% ipython --no-banner

In [1]: import numpy as np

In [2]: import numpy.linalg as la

In [3]: np.set_printoptions(precision=1, suppress=True, linewidth=100)

In [4]: K = np.loadtxt("dump.csv", delimiter=",")

In [5]: K
Out[5]: 
array([[ 1.2, -0.9,  2.3,  0.4,  1.8,  1.1],
       [-1.2, -0.3,  1.6,  1. ,  0.2, -1.6],
       [ 1.5,  0.8,  0. , -0.1,  1.9,  0.6]])

In [6]: Y = np.array([[2, 0], [3, 0], [3, 2], [2, 2], [0, 0], [3, 0]])

In [7]: la.matrix_rank(K @ Y)
Out[7]: np.int64(2)

In [8]: np.vstack([K, Y.T]).shape
Out[8]: (5, 6)

In [9]: Y.T @ K.T
Out[9]: 
array([[10.7, -1.3,  7. ],
       [ 5.4,  5.2, -0.2]])

In [10]: K @ Y
Out[10]: 
array([[10.7,  5.4],
       [-1.3,  5.2],
       [ 7. , -0.2]])

In [11]: def softmax(z):
    ...:     e = np.exp(z - z.max(axis=-1, keepdims=True))
    ...:     return e / e.sum(axis=-1, keepdims=True)
    ...: 

In [12]: np.round(softmax(K[0]), 1) + 0
Out[12]: array([0.1, 0. , 0.4, 0.1, 0.2, 0.1])

In [13]: np.round(softmax(K[0] + 5), 1) + 0
Out[13]: array([0.1, 0. , 0.4, 0.1, 0.2, 0.1])

In [14]: np.round(softmax(10 * K[0]), 1) + 0
Out[14]: array([0., 0., 1., 0., 0., 0.])

In [15]: scores = K @ K.T / np.sqrt(6)

In [16]: softmax(scores)[0] @ K
Out[16]: array([ 1.2, -0.8,  2.2,  0.4,  1.8,  1. ])

In [17]: np.round(softmax(scores + np.triu(np.full(scores.shape, -np.inf), 1)), 1) + 0
Out[17]: 
array([[1. , 0. , 0. ],
       [0.1, 0.9, 0. ],
       [0.3, 0. , 0.7]])
